% python3 -q
>>> import numpy as np
>>> np.set_printoptions(precision=2, suppress=True, linewidth=200)
>>> tidy = lambda a: np.round(a, 2) + 0
>>> M = np.loadtxt("dump.csv", delimiter=",")
>>> print(M)
[[5. 1. 1. 1. 1. 1. 1. 1. 1.]
 [1. 5. 1. 1. 1. 1. 1. 1. 1.]
 [1. 1. 5. 1. 1. 1. 1. 1. 1.]
 [1. 1. 1. 5. 1. 1. 1. 1. 1.]
 [1. 1. 1. 1. 5. 1. 1. 1. 1.]
 [1. 1. 1. 1. 1. 5. 1. 1. 1.]
 [1. 1. 1. 1. 1. 1. 5. 1. 1.]
 [1. 1. 1. 1. 1. 1. 1. 5. 1.]
 [1. 1. 1. 1. 1. 1. 1. 1. 5.]]
>>> # equal to its transpose
>>> Lm = np.linalg.cholesky(M)
>>> print(tidy(np.diag(Lm) ** 2))
[5.   4.8  4.67 4.57 4.5  4.44 4.4  4.36 4.33]
>>> print(np.linalg.eigvalsh(M).min() > 0)
True
>>> vec = np.array([3, 2, 0, -1, 3, -1, -2, -2, 3])
>>> rhs = M @ vec
>>> print(rhs)
[17. 13.  5.  1. 17.  1. -3. -3. 17.]
>>> print(tidy(np.linalg.solve(M, M[:, 5])))
[0. 0. 0. 0. 0. 1. 0. 0. 0.]
>>> f, r1 = M[2], M[5]
>>> print(f @ r1)
17.0
>>> print(f @ f)
33.0
>>> pr = (f @ r1) / (f @ f) * f
>>> print(tidy((r1 - pr) @ f))
0.0
>>> print(tidy(r1 - pr))
[ 0.48  0.48 -1.58  0.48  0.48  4.48  0.48  0.48  0.48]
>>> print(np.outer(f, r1))
[[ 1.  1.  1.  1.  1.  5.  1.  1.  1.]
 [ 1.  1.  1.  1.  1.  5.  1.  1.  1.]
 [ 5.  5.  5.  5.  5. 25.  5.  5.  5.]
 [ 1.  1.  1.  1.  1.  5.  1.  1.  1.]
 [ 1.  1.  1.  1.  1.  5.  1.  1.  1.]
 [ 1.  1.  1.  1.  1.  5.  1.  1.  1.]
 [ 1.  1.  1.  1.  1.  5.  1.  1.  1.]
 [ 1.  1.  1.  1.  1.  5.  1.  1.  1.]
 [ 1.  1.  1.  1.  1.  5.  1.  1.  1.]]
>>> print(np.linalg.matrix_rank(np.outer(f, r1)))
1
>>> print(tidy(pr))
[0.52 0.52 2.58 0.52 0.52 0.52 0.52 0.52 0.52]
>>> print(tidy(np.linalg.norm(f + r1) ** 2 + np.linalg.norm(f - r1) ** 2))
132.0
>>> q, Rm = np.linalg.qr(M)
>>> print(tidy(np.trace(q @ q.T)))
9.0
>>> print(q.shape, Rm.shape)
(9, 9) (9, 9)
>>> print(tidy(q @ Rm))
[[5. 1. 1. 1. 1. 1. 1. 1. 1.]
 [1. 5. 1. 1. 1. 1. 1. 1. 1.]
 [1. 1. 5. 1. 1. 1. 1. 1. 1.]
 [1. 1. 1. 5. 1. 1. 1. 1. 1.]
 [1. 1. 1. 1. 5. 1. 1. 1. 1.]
 [1. 1. 1. 1. 1. 5. 1. 1. 1.]
 [1. 1. 1. 1. 1. 1. 5. 1. 1.]
 [1. 1. 1. 1. 1. 1. 1. 5. 1.]
 [1. 1. 1. 1. 1. 1. 1. 1. 5.]]
>>> print(tidy(np.sort(np.abs(np.linalg.eigvals(M)))))
[ 4.  4.  4.  4.  4.  4.  4.  4. 13.]
>>> print(tidy(np.abs(np.linalg.eigvals(M)).max()))
13.0
>>> print((M + M.T) / 2)
[[5. 1. 1. 1. 1. 1. 1. 1. 1.]
 [1. 5. 1. 1. 1. 1. 1. 1. 1.]
 [1. 1. 5. 1. 1. 1. 1. 1. 1.]
 [1. 1. 1. 5. 1. 1. 1. 1. 1.]
 [1. 1. 1. 1. 5. 1. 1. 1. 1.]
 [1. 1. 1. 1. 1. 5. 1. 1. 1.]
 [1. 1. 1. 1. 1. 1. 5. 1. 1.]
 [1. 1. 1. 1. 1. 1. 1. 5. 1.]
 [1. 1. 1. 1. 1. 1. 1. 1. 5.]]
>>> mat = np.load("block4.npy")
>>> print(mat)
[[-2.  1.  0.  1.  5.  5.  0.  0.  0.]
 [ 1. -2.  5. -1. -1.  0.  0.  0.  0.]
 [-4. -5. -4.  5.  4. -4.  0.  0.  0.]
 [-4.  1.  3. -4. -1. -1.  0.  0.  0.]
 [ 5. -3. -5.  0. -4.  5.  0.  0.  0.]
 [-2.  2.  3.  1.  2.  1.  0.  0.  0.]
 [ 0.  0.  0.  0.  0.  0.  0.  8.  5.]
 [ 0.  0.  0.  0.  0.  0.  0.  5.  2.]
 [ 0.  0.  0.  0.  0.  0.  7.  7.  3.]]
>>> # 2 groups of indices that never mix
>>> vec = np.array([3, 0, 0, 2, -2, -3, 0, 2, -3])
>>> rhs = mat @ vec
>>> coef, lr = np.zeros(9), 1 / np.linalg.norm(mat, 2) ** 2
>>> for i in range(60):
...     coef -= lr * mat.T @ (mat @ coef - rhs)
...     if i % 10 == 0: print(i, round(np.linalg.norm(mat @ coef - rhs), 2))
... 
0 22.79
10 6.16
20 3.63
30 2.87
40 2.63
50 2.51
>>> print(tidy(coef))
[ 3.13 -0.06 -0.04  1.79 -1.8  -3.06  0.35  0.58 -0.5 ]
